% python3 -q
>>> import numpy as np
>>> from numpy import linalg as LA
>>> np.set_printoptions(precision=2, suppress=True, linewidth=120, legacy="1.25")
>>> A2 = np.array([[8, 5], [5, 3]])
>>> arr = np.tile(A2, (2, 2))
>>> arr
array([[8, 5, 8, 5],
       [5, 3, 5, 3],
       [8, 5, 8, 5],
       [5, 3, 5, 3]])
>>> A2 = np.array([[9, 8], [9, -2], [2, -3], [1, 3]])
>>> np.einsum("ik,kj->ji", arr, A2)
array([[138,  85, 138,  85],
       [ 45,  28,  45,  28]])
>>> LA.matrix_rank(arr @ A2)
2
>>> Uu, sigma, vt = LA.svd(arr)
>>> sigma.round(2) + 0
array([22.18,  0.18,  0.  ,  0.  ])
>>> A2 = Uu[:, :2] @ np.diag(sigma[:2]) @ vt[:2]
>>> LA.matrix_rank(arr, rtol=0.05)
1
>>> LA.matrix_rank(A2)
2
>>> A2
array([[8., 5., 8., 5.],
       [5., 3., 5., 3.],
       [8., 5., 8., 5.],
       [5., 3., 5., 3.]])
>>> rng = np.random.default_rng(74708)
>>> lab = rng.integers(0, 3, 3)
>>> E = np.triu((lab[:, None] == lab) & (rng.random((3, 3)) < 0.8), 1).astype(int)
>>> E += E.T
>>> E
array([[0, 1, 0],
       [1, 0, 0],
       [0, 0, 0]])
>>> np.allclose(E, E.T)
True
>>> E @ E
array([[1, 0, 0],
       [0, 1, 0],
       [0, 0, 0]])
>>> round(float(np.abs(LA.eigvals(E)).max()), 2)
1.0
>>> np.allclose(E @ E.T, E.T @ E)
True
>>> (E - E.T) / 2
array([[0., 0., 0.],
       [0., 0., 0.],
       [0., 0., 0.]])
>>> np.sort(np.abs(LA.eigvals(E)))
array([0., 1., 1.])
>>> (E + E.T) / 2
array([[0., 1., 0.],
       [1., 0., 0.],
       [0., 0., 0.]])
